In [1]: import numpy as np

In [2]: np.set_printoptions(suppress=True, linewidth=140)

In [3]: tidy = lambda a: np.round(a, 2) + 0

In [4]: feats = np.load("block18.npy")

In [5]: feats
Out[5]: 
array([[-2,  0,  0,  0, -2,  0,  0],
       [ 0, -3, -3,  0,  0,  0,  0],
       [ 0,  3, -3, -1,  0,  0,  0],
       [ 0, -1,  1, -3,  0,  0,  0],
       [-1,  0,  0,  0,  2,  0,  0],
       [ 0,  0,  0,  0,  0,  3, -1],
       [ 0,  0,  0,  0,  0,  0,  2]])

In [6]: O, R = np.linalg.qr(feats)

In [7]: tidy(O @ R)
Out[7]: 
array([[-2.,  0.,  0.,  0., -2.,  0.,  0.],
       [ 0., -3., -3.,  0.,  0.,  0.,  0.],
       [ 0.,  3., -3., -1.,  0.,  0.,  0.],
       [ 0., -1.,  1., -3.,  0.,  0.,  0.],
       [-1.,  0.,  0.,  0.,  2.,  0.,  0.],
       [ 0.,  0.,  0.,  0.,  0.,  3., -1.],
       [ 0.,  0.,  0.,  0.,  0.,  0.,  2.]])

In [8]: tidy(O)
Out[8]: 
array([[-0.89,  0.  ,  0.  ,  0.  , -0.45,  0.  ,  0.  ],
       [ 0.  , -0.69, -0.73,  0.  ,  0.  ,  0.  ,  0.  ],
       [ 0.  ,  0.69, -0.65,  0.32,  0.  ,  0.  ,  0.  ],
       [ 0.  , -0.23,  0.22,  0.95,  0.  ,  0.  ,  0.  ],
       [-0.45,  0.  ,  0.  ,  0.  ,  0.89,  0.  ,  0.  ],
       [ 0.  ,  0.  ,  0.  ,  0.  ,  0.  ,  1.  ,  0.  ],
       [ 0.  ,  0.  ,  0.  ,  0.  ,  0.  ,  0.  ,  1.  ]])

In [9]: np.allclose(R.T @ R, feats.T @ feats)
Out[9]: True

In [10]: tidy(np.abs(np.diag(R)))
Out[10]: array([2.24, 4.36, 4.35, 3.16, 2.68, 3.  , 2.  ])

In [11]: tidy(O.T @ O)
Out[11]: 
array([[1., 0., 0., 0., 0., 0., 0.],
       [0., 1., 0., 0., 0., 0., 0.],
       [0., 0., 1., 0., 0., 0., 0.],
       [0., 0., 0., 1., 0., 0., 0.],
       [0., 0., 0., 0., 1., 0., 0.],
       [0., 0., 0., 0., 0., 1., 0.],
       [0., 0., 0., 0., 0., 0., 1.]])

In [12]: tidy(np.trace(O @ O.T))
Out[12]: np.float64(7.0)

In [13]: tidy(np.linalg.svd(O, compute_uv=False))
Out[13]: array([1., 1., 1., 1., 1., 1., 1.])

In [14]: np.linalg.rank(O)
---------------------------------------------------------------------------
AttributeError                            Traceback (most recent call last)
Cell In[14], line 1
----> 1 np.linalg.rank(O)

AttributeError: module 'numpy.linalg' has no attribute 'rank'

In [15]: O.shape
Out[15]: (7, 7)

In [16]: A = np.load("mat.npy")

In [17]: A
Out[17]: 
array([[ 5,  1,  0,  0,  2,  5],
       [ 9,  3,  3,  0,  0,  9],
       [ 7,  0,  0,  0,  4,  9],
       [ 9,  0,  0,  0,  3, 11],
       [ 5,  1,  0,  0,  2,  5],
       [ 6,  0,  0,  0,  3,  7],
       [ 6,  0,  0,  0,  3,  7],
       [ 8,  0,  0,  0,  2,  9],
       [11,  0,  1,  0,  2, 13],
       [ 5,  1,  0,  0,  2,  5],
       [10,  1,  2,  0,  1, 11],
       [ 9,  0,  0,  0,  3, 11],
       [ 9,  3,  3,  0,  0,  9],
       [10,  1,  2,  0,  1, 11]])

In [18]: x0 = np.array([9, -7, -4, -6, -7, 0])

In [19]: h1 = np.maximum(A @ x0, 0)

In [20]: np.maximum(A @ (3 * x0), 0)
Out[20]: array([ 72, 144, 105, 180,  72,  99,  99, 174, 243,  72, 204, 180, 144, 204])

In [21]: np.maximum(A @ x0, 0) - np.maximum(-A @ x0, 0)
Out[21]: array([24, 48, 35, 60, 24, 33, 33, 58, 81, 24, 68, 60, 48, 68])

In [22]: rk = np.linalg.matrix_rank(A)

In [23]: rk
Out[23]: np.int64(5)

In [24]: null = np.linalg.svd(A)[2][rk:].T

In [25]: tidy(A @ null)
Out[25]: 
array([[0.],
       [0.],
       [0.],
       [0.],
       [0.],
       [0.],
       [0.],
       [0.],
       [0.],
       [0.],
       [0.],
       [0.],
       [0.],
       [0.]])

In [26]: [int(np.linalg.matrix_rank(A[:, :j + 1])) for j in range(6)]
Out[26]: [1, 2, 3, 3, 4, 5]

In [27]: np.allclose(A @ null, 0)
Out[27]: True

In [28]: np.linalg.matrix_rank(A.T @ A), np.linalg.matrix_rank(A @ A.T)
Out[28]: (np.int64(5), np.int64(5))

In [29]: null.shape
Out[29]: (6, 1)

In [30]: [int(np.linalg.matrix_rank(np.delete(A, i, axis=0))) for i in range(14)]
Out[30]: [5, 5, 5, 5, 5, 5, 5, 5, 5, 5, 5, 5, 5, 5]

In [31]: t = np.radians(15)

In [32]: R = np.eye(6)

In [33]: R[4, 4] = R[0, 0] = np.cos(t)

In [34]: R[4, 0], R[0, 4] = -np.sin(t), np.sin(t)

In [35]: tidy(R)
Out[35]: 
array([[ 0.97,  0.  ,  0.  ,  0.  ,  0.26,  0.  ],
       [ 0.  ,  1.  ,  0.  ,  0.  ,  0.  ,  0.  ],
       [ 0.  ,  0.  ,  1.  ,  0.  ,  0.  ,  0.  ],
       [ 0.  ,  0.  ,  0.  ,  1.  ,  0.  ,  0.  ],
       [-0.26,  0.  ,  0.  ,  0.  ,  0.97,  0.  ],
       [ 0.  ,  0.  ,  0.  ,  0.  ,  0.  ,  1.  ]])

In [36]: A2 = A @ R.T

In [37]: np.allclose(np.linalg.norm(A, axis=1), np.linalg.norm(A2, axis=1))
Out[37]: True

In [38]: tidy(np.linalg.svd(A, compute_uv=False)), tidy(np.linalg.svd(A2, compute_uv=False))
Out[38]: 
(array([46.04,  7.01,  2.85,  1.13,  0.56,  0.  ]),
 array([46.04,  7.01,  2.85,  1.13,  0.56,  0.  ]))

In [39]: rng = np.random.default_rng(44977)

In [40]: labels = rng.permutation(6)

In [41]: labels
Out[41]: array([1, 0, 5, 2, 3, 4])

In [42]: A2 = R[labels][:, labels]

In [43]: tidy(np.diag(A2))
Out[43]: array([1.  , 0.97, 1.  , 1.  , 1.  , 0.97])

In [44]: tidy(A2)
Out[44]: 
array([[ 1.  ,  0.  ,  0.  ,  0.  ,  0.  ,  0.  ],
       [ 0.  ,  0.97,  0.  ,  0.  ,  0.  ,  0.26],
       [ 0.  ,  0.  ,  1.  ,  0.  ,  0.  ,  0.  ],
       [ 0.  ,  0.  ,  0.  ,  1.  ,  0.  ,  0.  ],
       [ 0.  ,  0.  ,  0.  ,  0.  ,  1.  ,  0.  ],
       [ 0.  , -0.26,  0.  ,  0.  ,  0.  ,  0.97]])

In [45]: tidy(np.trace(A2))
Out[45]: np.float64(5.93)

In [46]: tidy(np.linalg.det(A2)), tidy(np.linalg.det(R[labels]))
Out[46]: (np.float64(1.0), np.float64(1.0))

In [47]: A2 = A / np.linalg.norm(A, axis=1, keepdims=True)

In [48]: cov = A2 @ A2.T

In [49]: tidy(np.linalg.norm(A2, axis=1))
Out[49]: array([1., 1., 1., 1., 1., 1., 1., 1., 1., 1., 1., 1., 1., 1.])

In [50]: tidy(np.degrees(np.arccos(np.clip(cov[10, 9], -1, 1))))
Out[50]: np.float64(14.86)

In [51]: np.argwhere(np.triu(np.abs(cov) > 0.95, 1))
Out[51]: 
array([[ 0,  2],
       [ 0,  3],
       [ 0,  4],
       [ 0,  5],
       [ 0,  6],
       [ 0,  7],
       [ 0,  8],
       [ 0,  9],
       [ 0, 10],
       [ 0, 11],
       [ 0, 13],
       [ 1,  8],
       [ 1, 10],
       [ 1, 12],
       [ 1, 13],
       [ 2,  3],
       [ 2,  4],
       [ 2,  5],
       [ 2,  6],
       [ 2,  7],
       [ 2,  8],
       [ 2,  9],
       [ 2, 10],
       [ 2, 11],
       [ 2, 13],
       [ 3,  4],
       [ 3,  5],
       [ 3,  6],
       [ 3,  7],
       [ 3,  8],
       [ 3,  9],
       [ 3, 10],
       [ 3, 11],
       [ 3, 13],
       [ 4,  5],
       [ 4,  6],
       [ 4,  7],
       [ 4,  8],
       [ 4,  9],
       [ 4, 10],
       [ 4, 11],
       [ 4, 13],
       [ 5,  6],
       [ 5,  7],
       [ 5,  8],
       [ 5,  9],
       [ 5, 10],
       [ 5, 11],
       [ 5, 13],
       [ 6,  7],
       [ 6,  8],
       [ 6,  9],
       [ 6, 10],
       [ 6, 11],
       [ 6, 13],
       [ 7,  8],
       [ 7,  9],
       [ 7, 10],
       [ 7, 11],
       [ 7, 13],
       [ 8,  9],
       [ 8, 10],
       [ 8, 11],
       [ 8, 12],
       [ 8, 13],
       [ 9, 10],
       [ 9, 11],
       [ 9, 13],
       [10, 11],
       [10, 12],
       [10, 13],
       [11, 13],
       [12, 13]])

In [52]: tidy(cov[10])
Out[52]: array([0.97, 0.98, 0.95, 0.98, 0.97, 0.96, 0.96, 0.98, 0.99, 0.97, 1.  , 0.98, 0.98, 1.  ])

In [53]: m1 = np.array([[1, 0, 0, 0, 0, 0, 0],
    ...:     [1, 1, 0, 0, 0, 0, 0],
    ...:     [2, 2, 1, 0, 0, 0, 0],
    ...:     [1, 0, 3, 1, 0, 0, 0],
    ...:     [0, 2, 0, 0, 1, 0, 0],
    ...:     [1, 1, 2, 3, 1, 1, 0],
    ...:     [0, 3, 1, 3, 1, 3, 1]])

In [54]: # triangular

In [55]: m1.shape
Out[55]: (7, 7)

In [56]: tidy(np.linalg.norm(m1))
Out[56]: np.float64(8.66)

In [57]: m1[7]
---------------------------------------------------------------------------
IndexError                                Traceback (most recent call last)
Cell In[57], line 1
----> 1 m1[7]

IndexError: index 7 is out of bounds for axis 0 with size 7

In [58]: np.diff(m1, axis=0)
Out[58]: 
array([[ 0,  1,  0,  0,  0,  0,  0],
       [ 1,  1,  1,  0,  0,  0,  0],
       [-1, -2,  2,  1,  0,  0,  0],
       [-1,  2, -3, -1,  1,  0,  0],
       [ 1, -1,  2,  3,  0,  1,  0],
       [-1,  2, -1,  0,  0,  2,  1]])

In [59]: tidy(m1.mean(axis=0))
Out[59]: array([0.86, 1.29, 1.  , 1.  , 0.43, 0.57, 0.14])

In [60]: m1[:, 7]
---------------------------------------------------------------------------
IndexError                                Traceback (most recent call last)
Cell In[60], line 1
----> 1 m1[:, 7]

IndexError: index 7 is out of bounds for axis 1 with size 7

In [61]: mat = np.load("sample13.npy")

In [62]: tidy(mat)
Out[62]: 
array([[0.25, 0.08, 0.08, 0.21, 0.08, 0.08, 0.21],
       [0.05, 0.19, 0.19, 0.24, 0.1 , 0.19, 0.05],
       [0.  , 0.23, 0.31, 0.  , 0.08, 0.31, 0.08],
       [0.22, 0.22, 0.11, 0.17, 0.28, 0.  , 0.  ],
       [0.18, 0.14, 0.09, 0.23, 0.05, 0.23, 0.09],
       [0.23, 0.23, 0.08, 0.15, 0.08, 0.23, 0.  ],
       [0.25, 0.05, 0.2 , 0.05, 0.2 , 0.1 , 0.15]])

In [63]: tidy(np.sort(np.linalg.eigvals(m1)))
Out[63]: array([1., 1., 1., 1., 1., 1., 1.])

In [64]: m1 @ m1
Out[64]: 
array([[ 1,  0,  0,  0,  0,  0,  0],
       [ 2,  1,  0,  0,  0,  0,  0],
       [ 6,  4,  1,  0,  0,  0,  0],
       [ 8,  6,  6,  1,  0,  0,  0],
       [ 2,  4,  0,  0,  1,  0,  0],
       [10,  8, 13,  6,  2,  1,  0],
       [11, 13, 17, 15,  5,  6,  1]])
